$ python -q
>>> import numpy as np
>>> np.set_printoptions(precision=2, suppress=True, linewidth=120)
>>> m1 = np.loadtxt("data.csv", delimiter=",")
>>> m1
array([[0., 2., 6., 4., 4.],
       [2., 0., 1., 3., 4.],
       [6., 1., 6., 0., 5.],
       [4., 3., 0., 0., 3.],
       [4., 4., 5., 3., 2.]])
>>> w, vecs = np.linalg.eigh(m1)
>>> vec = np.array([8, -8, 2, -1, 3])
>>> round(float(vec @ m1 @ vec / (vec @ vec)), 2), round(w[0], 2), np.round(w[-1], 2)
(-0.2, np.float64(-5.86), np.float64(15.46))
>>> np.abs(m1).sum(axis=1).max(), round(np.abs(w).max(), 2)
(np.float64(18.0), np.float64(15.46))
>>> (np.sign(vecs[:, -1].round(6)) == np.sign(vecs[0, -1].round(6))).astype(int)
array([1, 1, 1, 1, 1])
>>> th = np.radians(60)
>>> R = np.eye(5)
>>> R[2, 2] = R[1, 1] = np.cos(th)
>>> R[2, 1], R[1, 2] = -np.sin(th), np.sin(th)
>>> R
array([[ 1.  ,  0.  ,  0.  ,  0.  ,  0.  ],
       [ 0.  ,  0.5 ,  0.87,  0.  ,  0.  ],
       [ 0.  , -0.87,  0.5 ,  0.  ,  0.  ],
       [ 0.  ,  0.  ,  0.  ,  1.  ,  0.  ],
       [ 0.  ,  0.  ,  0.  ,  0.  ,  1.  ]])
>>> out = m1 @ R.T
>>> out
array([[ 0.  ,  6.2 ,  1.27,  4.  ,  4.  ],
       [ 2.  ,  0.87,  0.5 ,  3.  ,  4.  ],
       [ 6.  ,  5.7 ,  2.13,  0.  ,  5.  ],
       [ 4.  ,  1.5 , -2.6 ,  0.  ,  3.  ],
       [ 4.  ,  6.33, -0.96,  3.  ,  2.  ]])
>>> np.allclose(m1 @ m1.T, out @ out.T)
True
>>> np.round(np.linalg.det(R), 2), np.trace(R)
(np.float64(1.0), np.float64(4.0))
>>> np.allclose(np.linalg.norm(m1, axis=1), np.linalg.norm(out, axis=1))
True
>>> np.abs(out - m1).max(axis=0)
array([0.  , 4.7 , 5.96, 0.  , 0.  ])
